$ python3 -q
>>> import numpy as np
>>> np.set_printoptions(precision=3, suppress=True, linewidth=100)
>>> W0 = np.load("mat.npy")
>>> W0
array([[ 5,  6,  7,  8,  9, 10],
       [11, 12, 13, 14, 15, 16],
       [17, 18, 19, 20, 21, 22]])
>>> # null space of dimension 4
>>> left, s, vt = np.linalg.svd(W0)
>>> V = vt[:(s > 1e-8).sum()]
>>> rng = np.random.default_rng(719944)
>>> vec = W0[0] + 2 * W0[2] + rng.integers(2) * np.eye(6)[0]
>>> vec
array([40., 42., 45., 48., 51., 54.])
>>> np.diag(V.T @ V)
array([0.524, 0.295, 0.181, 0.181, 0.295, 0.524])
>>> np.linalg.matrix_rank(np.vstack([W0, vec]))
np.int64(3)
>>> round(np.linalg.norm(vec - V.T @ V @ vec), 3)
np.float64(0.69)
>>> np.argsort(-np.linalg.norm(W0, axis=0).round(6), kind="stable")[:3]
array([5, 4, 3])
>>> left, s, vt = np.linalg.svd(W0)
>>> np.argmax(s[:-1] / (s[1:] + 1e-6)) + 1
np.int64(2)
>>> out = left[:, :2] @ np.diag(s[:2]) @ vt[:2]
>>> round(float(np.abs(W0 - out).max()), 3)
0.0
>>> out
array([[ 5.,  6.,  7.,  8.,  9., 10.],
       [11., 12., 13., 14., 15., 16.],
       [17., 18., 19., 20., 21., 22.]])
>>> round(float(np.linalg.norm(W0 - out, 2)), 3), round(s[2], 3)
(0.0, np.float64(0.0))
>>> round(float(np.linalg.norm(W0 - out) / np.linalg.norm(W0)), 3)
0.0
>>> np.linalg.lstsq(W0[:-1].T, W0[-1])[2]
np.int32(2)
>>> W0 @ np.linalg.pinv(W0) @ W0
array([[ 5.,  6.,  7.,  8.,  9., 10.],
       [11., 12., 13., 14., 15., 16.],
       [17., 18., 19., 20., 21., 22.]])
>>> np.abs(np.diag(np.linalg.qr(W0)[1])) > 1e-9
array([ True,  True, False])
>>> M = np.loadtxt("m.csv", delimiter=",")
>>> M
array([[ 0.9,  0.7, -0.6, -0.4, -0.1,  0.3],
       [ 0. ,  0.3, -0.1, -0.3, -0.3,  0.4],
       [ 0.2,  0.4, -1.4, -0.2,  1.8, -2.1],
       [-1.1,  0.2, -1.5, -0.1,  0. ,  0.2],
       [ 0. , -0.6,  1. ,  0. ,  0.3, -0.4],
       [-1.5, -1. ,  0.3, -0.8,  0.2, -0.6],
       [ 0. ,  0.4,  0.4, -0.5,  0.2,  0.6],
       [ 0.9,  0.7,  1.8,  0.3, -1.2,  0.4],
       [ 0.4,  0.1,  1.1, -0.9, -0.8, -0.3],
       [-0.6,  0.2,  1.9,  0.4,  0.6, -0.3],
       [-0.8,  0.3,  0.4,  1.4, -0.3, -0.7],
       [ 1.1, -0.1,  0.1, -0.1,  1.9,  1.1],
       [ 0. ,  0.1, -0.2,  1. ,  0.8,  0.8],
       [ 0.6,  0.1, -1. , -0.5, -0.6,  0.1],
       [ 0.6,  1.4,  0. ,  0.5,  0.9,  0.1],
       [ 0. ,  2.2,  0.8,  0.1,  0.3, -2. ],
       [ 0.3,  0.1,  0.7,  0.8,  0. ,  2.8],
       [ 3.6,  2.7,  3. ,  2.4, -1.2, -0.3],
       [-2.2, -0.6,  0. , -0.9, -1.3,  0.4],
       [ 0. , -0.5, -1.3, -2.9, -0.6,  0.2],
       [-0.1, -0.1, -0.7, -1. , -0.4,  0.3]])
>>> Xs = M - M.mean(axis=0)
>>> V = np.linalg.svd(Xs)[2][:1]
>>> out = Xs - Xs @ V.T @ V
>>> round(np.linalg.norm(out) / np.linalg.norm(Xs), 3)
np.float64(0.735)
>>> np.linalg.norm(out, axis=1).round(6).argmax()
np.int64(2)
>>> out.std(axis=0)
array([0.68 , 0.511, 0.67 , 0.614, 0.842, 0.986])
>>> (Xs @ V.T).std(axis=0)
array([1.656])
>>> Xs = M - M.mean(axis=0)
>>> left, s, vt = np.linalg.svd(Xs, full_matrices=False)
>>> vt[0] * np.sign(vt[0, np.abs(vt[0]).argmax()])
array([ 0.53 ,  0.414,  0.542,  0.498, -0.074, -0.017])
>>> np.round(Xs.mean(axis=0), 3) + 0
array([0., 0., 0., 0., 0., 0.])
>>> (np.sign(left[:, 0]) == np.sign(left[0, 0])).astype(int)
array([1, 1, 1, 1, 0, 1, 1, 0, 0, 0, 0, 0, 0, 1, 0, 0, 0, 0, 1, 1, 1])
>>> vec = np.array([6, -6, -1, -7, 5, -4])
>>> np.sign((M @ vec).round(6))
array([ 1., -1.,  1., -1.,  1.,  1., -1., -1.,  1., -1., -1.,  1., -1.,  1., -1., -1., -1., -1.,
       -1.,  1.,  1.])
>>> M @ np.eye(6)[3]
array([-0.4, -0.3, -0.2, -0.1,  0. , -0.8, -0.5,  0.3, -0.9,  0.4,  1.4, -0.1,  1. , -0.5,  0.5,
        0.1,  0.8,  2.4, -0.9, -2.9, -1. ])
>>> out = np.array([[1, 0, 0, 0, 2, 2, 2],
...     [1, 3, 3, 0, 2, 0, 3],
...     [3, 0, 0, 3, 3, 2, 3],
...     [2, 1, 1, 2, 2, 0, 2],
...     [2, 0, 1, 0, 0, 1, 0],
...     [1, 1, 1, 3, 3, 0, 0],
...     [0, 2, 1, 1, 1, 2, 0]])
>>> A = np.triu(out, 1)
>>> A
array([[0, 0, 0, 0, 2, 2, 2],
       [0, 0, 3, 0, 2, 0, 3],
       [0, 0, 0, 3, 3, 2, 3],
       [0, 0, 0, 0, 2, 0, 2],
       [0, 0, 0, 0, 0, 1, 0],
       [0, 0, 0, 0, 0, 0, 0],
       [0, 0, 0, 0, 0, 0, 0]])
>>> # triangular
>>> round(np.linalg.norm(A, 2) / np.linalg.norm(A), 3)
np.float64(0.881)
>>> [round(float(x), 3) for x in np.linalg.svd(A, compute_uv=False)[:3]]
[7.582, 3.37, 1.78]
>>> np.linalg.matrix_rank(A - A[0, 0] * np.eye(7))
np.int64(4)
>>> A @ A
array([[0, 0, 0, 0, 0, 2, 0],
       [0, 0, 0, 9, 9, 8, 9],
       [0, 0, 0, 0, 6, 3, 6],
       [0, 0, 0, 0, 0, 2, 0],
       [0, 0, 0, 0, 0, 0, 0],
       [0, 0, 0, 0, 0, 0, 0],
       [0, 0, 0, 0, 0, 0, 0]])
